% ipython --no-banner

In [1]: import numpy as np

In [2]: np.set_printoptions(precision=2, suppress=True, linewidth=120)

In [3]: Y = np.array([[1, 2, 1, 2, 0, 3, 3],
   ...:     [1, 2, 0, 1, 0, 0, 0],
   ...:     [2, 2, 1, 2, 1, 3, 2],
   ...:     [1, 2, 1, 2, 2, 0, 1],
   ...:     [3, 2, 1, 1, 0, 2, 2],
   ...:     [2, 0, 1, 3, 3, 3, 3],
   ...:     [1, 2, 1, 0, 1, 0, 3]])

In [4]: W0 = Y - Y.T

In [5]: print(W0)
[[ 0  1 -1  1 -3  1  2]
 [-1  0 -2 -1 -2  0 -2]
 [ 1  2  0  1  0  2  1]
 [-1  1 -1  0  1 -3  1]
 [ 3  2  0 -1  0 -1  1]
 [-1  0 -2  3  1  0  3]
 [-2  2 -1 -1 -1 -3  0]]

In [6]: print(round(float(np.linalg.norm(W0, 2) / np.linalg.norm(W0)), 2))
0.54

In [7]: print(np.linalg.matrix_rank(W0, rtol=0.1))
6

In [8]: print(round(np.linalg.norm(W0, "nuc"), 2))
24.37

In [9]: print(round(np.linalg.norm(W0[6], 1), 2), np.round(np.linalg.norm(W0[6], np.inf), 2))
10.0 3.0

In [10]: print(np.linalg.norm(W0, axis=0))
[4.12 3.74 3.32 3.74 4.   4.9  4.47]

In [11]: print(np.round(np.linalg.norm(W0) ** 2 / np.linalg.norm(W0, 2) ** 2, 2))
3.4

In [12]: print(W0[6] @ W0[1])
7

In [13]: print(np.linalg.norm(W0, axis=1))
[4.12 3.74 3.32 3.74 4.   4.9  4.47]

In [14]: print(np.diff(W0, axis=0))
[[-1 -1 -1 -2  1 -1 -4]
 [ 2  2  2  2  2  2  3]
 [-2 -1 -1 -1  1 -5  0]
 [ 4  1  1 -1 -1  2  0]
 [-4 -2 -2  4  1  1  2]
 [-1  2  1 -4 -2 -3 -3]]

In [15]: np.zeros(7, 7)
TypeError: Cannot interpret '7' as a data type


In [16]: print(np.round(np.linalg.svd(W0, compute_uv=False), 2) + 0)
[5.84 5.84 4.55 4.55 1.8  1.8  0.  ]

In [17]: print(W0.shape)
(7, 7)

In [18]: print(np.count_nonzero(W0))
38

In [19]: print(np.abs(W0).max())
3

In [20]: vec = np.array([3, 3, 2, 0, 2, 1, 3])

In [21]: print(vec @ W0 @ vec)
0

In [22]: print(np.round(np.linalg.eigvals(W0).real, 2) + 0)
[0. 0. 0. 0. 0. 0. 0.]

In [23]: print(round(np.linalg.det(W0), 2))
0.0

In [24]: O = np.linalg.solve(np.eye(7) - W0, np.eye(7) + W0)

In [25]: print(round(np.linalg.det(O), 2))
1.0

In [26]: print(round(float(np.trace(np.linalg.pinv(W0) @ W0)), 2))
6.0

In [27]: print(np.abs(np.diag(np.linalg.qr(W0)[1])) > 1e-9)
[ True  True  True  True  True  True False]

In [28]: print(np.round(W0 @ np.linalg.pinv(W0) @ W0, 2) + 0)
[[ 0.  1. -1.  1. -3.  1.  2.]
 [-1.  0. -2. -1. -2.  0. -2.]
 [ 1.  2.  0.  1.  0.  2.  1.]
 [-1.  1. -1.  0.  1. -3.  1.]
 [ 3.  2.  0. -1.  0. -1.  1.]
 [-1.  0. -2.  3.  1.  0.  3.]
 [-2.  2. -1. -1. -1. -3.  0.]]

In [29]: O, _ = np.linalg.qr(np.array([[-2.5, -0.8, 0.0, -1.4, 0.2, -0.1],
    ...:     [-0.2, 0.0, 0.1, -0.6, -1.6, 1.0],
    ...:     [-0.2, 1.6, 1.1, -1.4, -0.3, 0.6],
    ...:     [0.8, 0.5, 1.1, 0.2, 0.2, 0.3],
    ...:     [-0.7, -0.7, 0.0, 1.4, -0.3, -0.7],
    ...:     [1.3, 0.4, -1.3, 1.0, -0.3, -1.1]]))

In [30]: vecs, _ = np.linalg.qr(np.array([[0.3, -0.5, 0.4, 0.9],
    ...:     [1.9, 0.1, -0.1, 0.3],
    ...:     [1.2, 0.4, 0.5, -1.4],
    ...:     [-3.0, -0.9, 0.9, 0.3]]))

In [31]: sig = 20 * 0.5 ** np.arange(4)

In [32]: data = O[:, :4] * sig @ vecs[:4]

In [33]: print(data)
[[ 1.99 13.18  2.29 -9.56]
 [ 0.87  1.03 -0.25 -0.76]
 [ 4.5   5.72  0.32  6.34]
 [-0.88 -3.03 -3.5   4.26]
 [-2.97  3.3   0.57 -3.72]
 [-0.12 -7.5   2.75  4.8 ]]

In [34]: O, vecs = np.linalg.qr(data[:, :2])[0], np.linalg.qr(data[:, 2:])[0]

In [35]: sig = np.linalg.svd(O.T @ vecs, compute_uv=False)

In [36]: print(round(np.linalg.norm(O @ O.T - vecs @ vecs.T, 2), 2))
0.96

In [37]: t3 = np.stack([data, -1 * data, data[::-1]])

In [38]: print((t3 @ data.T).shape)
(3, 6, 6)

In [39]: print(np.einsum("bij,cij->bc", t3, t3))
[[ 531.25 -531.25 -261.12]
 [-531.25  531.25  261.12]
 [-261.12  261.12  531.25]]

In [40]: print(np.linalg.norm(t3, axis=(1, 2)))
[23.05 23.05 23.05]

In [41]: print(np.linalg.matrix_rank(t3.reshape(3, -1)))
2

In [42]: vec = np.array([1, 2, 0, 0])

In [43]: target = data @ vec

In [44]: print(np.round(np.linalg.solve(data.T @ data, data.T @ target), 2) + 0)
[1. 2. 0. 0.]

In [45]: rng = np.random.default_rng(80)

In [46]: target = target + 0.05 * rng.normal(size=6)

In [47]: print(target)
[ 28.4    2.92  15.9   -6.99   3.56 -14.99]

In [48]: coef, *_ = np.linalg.lstsq(data, target)

In [49]: print(np.round(data.T @ (target - data @ coef), 2) + 0)
[0. 0. 0. 0.]

In [50]: print([round(float(np.linalg.norm(np.linalg.solve(data.T @ data + lam * np.eye(4), data.T @ target))), 2) for lam in (0, 1, 10, 100)])
[2.23, 2.22, 2.11, 1.53]

In [51]: print(coef.round())
[ 1.  2.  0. -0.]

In [52]: Y = np.array([[1, -4, 2], [-2, 4, -4], [5, -5, 2], [0, -1, 1]])

In [53]: print(np.einsum("ij->j", data))
[ 3.39 12.7   2.17  1.36]

In [54]: print(np.linalg.matrix_rank(np.vstack([data, Y.T])))
4

In [55]: print(np.einsum("ij,ij->i", data, data))
[274.38   2.48  93.23  40.36  33.9   86.91]

In [56]: feats = np.load("x.npy")

In [57]: print(feats)
[[233 137 219]
 [137 144 135]
 [219 135 247]]

In [58]: w, vecs = np.linalg.eig(feats)

In [59]: print(np.round(feats @ vecs[:, 0] - w[0] * vecs[:, 0], 2) + 0)
[0. 0. 0.]

In [60]: print(np.sort(np.linalg.eigvals(feats @ feats)))
[   415.21   2858.94 302669.86]

In [61]: w, vecs = np.linalg.eigh(feats)

In [62]: vec = np.array([-2, -4, -3])

In [63]: print(vecs * np.abs(w) @ vecs.T)
[[233. 137. 219.]
 [137. 144. 135.]
 [219. 135. 247.]]

In [64]: print(vecs * np.maximum(w, 0) @ vecs.T)
[[233. 137. 219.]
 [137. 144. 135.]
 [219. 135. 247.]]

In [65]: print(vec @ feats @ vec)
13519

In [66]: print((np.sign(vecs[:, -1].round(6)) == np.sign(vecs[0, -1].round(6))).astype(int))
[1 1 1]

In [67]: O = feats.astype(float).copy()

In [68]: for j in range(3):
    ...:     O[:, j] -= O[:, :j] @ (O[:, :j].T @ O[:, j])
    ...:     O[:, j] /= np.linalg.norm(O[:, j])
    ...: 

In [69]: print(np.round(O.T @ O, 2) + 0)
[[1. 0. 0.]
 [0. 1. 0.]
 [0. 0. 1.]]

In [70]: print(O)
[[ 0.67 -0.34 -0.66]
 [ 0.39  0.92 -0.07]
 [ 0.63 -0.21  0.75]]

In [71]: print(np.round(O.T @ feats, 2) + 0)
[[347.88 233.46 355.34]
 [  0.    56.82  -2.96]
 [  0.     0.    30.32]]

In [72]: def softmax(z):
    ...:     e = np.exp(z - z.max(axis=-1, keepdims=True))
    ...:     return e / e.sum(axis=-1, keepdims=True)
    ...: 

In [73]: print(np.round(softmax(10 * feats[2]), 2) + 0)
[0. 0. 1.]

In [74]: print(np.round(softmax(feats[2]), 2) + 0)
[0. 0. 1.]

In [75]: att = feats @ feats.T / np.sqrt(3)

In [76]: print(softmax(att).round(6).argmax(axis=1))
[2 2 2]

In [77]: m1 = np.load("arr.npy")

In [78]: print(m1)
[[0 1 0 0 0 0]
 [0 0 0 3 0 0]
 [0 0 1 0 0 0]
 [0 0 0 0 2 0]
 [2 0 0 0 0 0]
 [0 0 0 0 0 0]]

In [79]: # splits into 3 blocks

In [80]: t3 = np.stack([m1, -1 * m1, m1[::-1]])

In [81]: print((t3 @ m1.T).shape)
(3, 6, 6)

In [82]: print(np.einsum("bij,cij->bc", t3, t3))
[[ 19 -19   0]
 [-19  19   0]
 [  0   0  19]]

In [83]: print(np.linalg.det(t3))
[0. 0. 0.]

In [84]: print(np.linalg.norm(t3, axis=(1, 2)))
[4.36 4.36 4.36]

In [85]: rank = np.linalg.matrix_rank(m1)

In [86]: print(rank)
5

In [87]: ns = np.linalg.svd(m1)[2][rank:].T

In [88]: print(m1 @ ns)
[[0.]
 [0.]
 [0.]
 [0.]
 [0.]
 [0.]]

In [89]: print(np.linalg.matrix_rank(m1.T @ m1), np.linalg.matrix_rank(m1 @ m1.T))
5 5

In [90]: print([int(np.linalg.matrix_rank(np.delete(m1, i, axis=0))) for i in range(6)])
[4, 4, 4, 4, 4, 5]

In [91]: print(ns[:, 0] / ns[np.abs(ns[:, 0]).round(6).argmax(), 0])
[0. 0. 0. 0. 0. 1.]

In [92]: Y = np.array([[1, 1], [-1, 0], [1, -2], [0, 2], [2, 2], [0, 2]])

In [93]: print(np.einsum("ik,kj->ij", m1, Y))
[[-1  0]
 [ 0  6]
 [ 1 -2]
 [ 4  4]
 [ 2  2]
 [ 0  0]]

In [94]: print(Y.T @ m1.T)
[[-1  0  1  4  2  0]
 [ 0  6 -2  4  2  0]]

In [95]: print(m1 @ Y)
[[-1  0]
 [ 0  6]
 [ 1 -2]
 [ 4  4]
 [ 2  2]
 [ 0  0]]

In [96]: print(np.linalg.matrix_rank(np.vstack([m1, Y.T])))
6

In [97]: print(np.linalg.matrix_rank(m1 @ Y))
2

In [98]: print(m1.shape)
(6, 6)

In [99]: print(np.linalg.matrix_rank(m1))
5

In [100]: print(m1.sum(axis=1))
[1 3 1 2 2 0]

In [101]: F = 2 * np.eye(6) + np.ones((6, 6))

In [102]: print(F)
[[3. 1. 1. 1. 1. 1.]
 [1. 3. 1. 1. 1. 1.]
 [1. 1. 3. 1. 1. 1.]
 [1. 1. 1. 3. 1. 1.]
 [1. 1. 1. 1. 3. 1.]
 [1. 1. 1. 1. 1. 3.]]

In [103]: w, vecs = np.linalg.eigh(F)

In [104]: vec = np.array([-3, 5, -5, -6, 7, -7])

In [105]: print(np.abs(F).sum(axis=1).max(), np.round(np.abs(w).max(), 2))
8.0 8.0

In [106]: print(np.linalg.eigvalsh(F[1:, 1:]))
[2. 2. 2. 2. 7.]

In [107]: print(np.round(vec @ F @ vec / (vec @ vec), 2), round(w[0], 2), np.round(w[-1], 2))
2.42 2.0 8.0

In [108]: Y = np.linalg.inv(F)

In [109]: print(round(np.linalg.det(F) * np.linalg.det(Y), 2))
1.0

In [110]: print(np.linalg.inv(Y))
[[3. 1. 1. 1. 1. 1.]
 [1. 3. 1. 1. 1. 1.]
 [1. 1. 3. 1. 1. 1.]
 [1. 1. 1. 3. 1. 1.]
 [1. 1. 1. 1. 3. 1.]
 [1. 1. 1. 1. 1. 3.]]

In [111]: print(np.linalg.det(F) * Y)
[[112. -16. -16. -16. -16. -16.]
 [-16. 112. -16. -16. -16. -16.]
 [-16. -16. 112. -16. -16. -16.]
 [-16. -16. -16. 112. -16. -16.]
 [-16. -16. -16. -16. 112. -16.]
 [-16. -16. -16. -16. -16. 112.]]

In [112]: print(np.allclose(Y, F.T))
False

In [113]: r0, r1 = data[3], data[5]

In [114]: print(round(float(r0 @ r0), 2))
40.36

In [115]: pr = (r0 @ r1) / (r0 @ r0) * r0

In [116]: print(round(float((r1 - pr) @ r0), 2))
0.0

In [117]: print(np.linalg.matrix_rank(np.outer(r0, r1)))
1

In [118]: print(r1 - pr)
[ 0.61 -4.98  5.67  1.25]

In [119]: print(np.round(np.linalg.norm(r0 + r1) ** 2 + np.linalg.norm(r0 - r1) ** 2, 2))
254.53

In [120]: Y = F + rng.integers(-2, 3, (6, 1)) @ rng.integers(-2, 3, (1, 6))

In [121]: print(Y)
[[ 7.  5.  5. -3. -1.  3.]
 [-1.  1. -1.  3.  2.  0.]
 [-3. -3. -1.  5.  3. -1.]
 [-1. -1. -1.  5.  2.  0.]
 [ 3.  3.  3. -1.  2.  2.]
 [-1. -1. -1.  3.  2.  2.]]

In [122]: print(Y - F)
[[ 4.  4.  4. -4. -2.  2.]
 [-2. -2. -2.  2.  1. -1.]
 [-4. -4. -4.  4.  2. -2.]
 [-2. -2. -2.  2.  1. -1.]
 [ 2.  2.  2. -2. -1.  1.]
 [-2. -2. -2.  2.  1. -1.]]

In [123]: print(np.abs(Y - F).sum(axis=1))
[20. 10. 20. 10. 10. 10.]

In [124]: print(np.round(np.linalg.svd(Y - F, compute_uv=False), 2) + 0)
[14.7  0.   0.   0.   0.   0. ]

In [125]: K = np.load("test13.npy")

In [126]: print(K)
[[ 4  0 -1  2]
 [-3  2 -5  0]
 [-5  2 -3  4]
 [ 1 -5 -5 -3]]

In [127]: Uu, sig, Vt = np.linalg.svd(W0)

In [128]: vecs = Vt[:(sig > 1e-8).sum()]

In [129]: vec = W0[0] + 2 * W0[2] + rng.integers(2) * np.eye(7)[6]

In [130]: print(vec)
[ 2.  5. -1.  3. -3.  5.  4.]

In [131]: print(np.diag(vecs.T @ vecs))
[0.95 0.99 0.96 0.46 0.96 0.89 0.79]

In [132]: M = np.diag(10 * np.array([2, 0, 0, 1, 1, 1])) + np.array([[0, 2, 2, 3, 3, -1],
     ...:     [1, 2, -2, 1, 1, 1],
     ...:     [-1, -2, 1, -1, 3, -1],
     ...:     [3, -1, 1, 2, 1, 2],
     ...:     [2, -3, 3, 2, 1, 2],
     ...:     [3, -3, -2, 3, 2, 2]])

In [133]: print(M)
[[20  2  2  3  3 -1]
 [ 1  2 -2  1  1  1]
 [-1 -2  1 -1  3 -1]
 [ 3 -1  1 12  1  2]
 [ 2 -3  3  2 11  2]
 [ 3 -3 -2  3  2 12]]

In [134]: gram = M.T @ M

In [135]: print(np.allclose(gram, gram.T))
True

In [136]: print(np.linalg.matrix_rank(gram))
6

In [137]: print(np.diag(gram))
[424  31  23 168 145 155]

In [138]: print(gram)
[[424  26  40 111  89  28]
 [ 26  31  -6 -17 -38 -42]
 [ 40  -6  23  15  37 -21]
 [111 -17  15 168  47  63]
 [ 89 -38  37  47 145  43]
 [ 28 -42 -21  63  43 155]]

In [139]: arr = np.abs(np.array([[3, 2, 2], [0, 3, 1], [2, 2, 1]])) + np.eye(3)

In [140]: arr = arr / arr.sum(axis=1, keepdims=True)

In [141]: print(arr)
[[0.5  0.25 0.25]
 [0.   0.8  0.2 ]
 [0.33 0.33 0.33]]

In [142]: vec = np.array([1, 5, 5, 2, 5, 5])

In [143]: h1 = np.maximum(M @ vec, 0)

In [144]: print(M.T @ h1)
[1561 -283  235  987 1118  829]

In [145]: print(np.maximum(M @ vec, 0) - np.maximum(-M @ vec, 0))
[56 13  2 42 71 54]
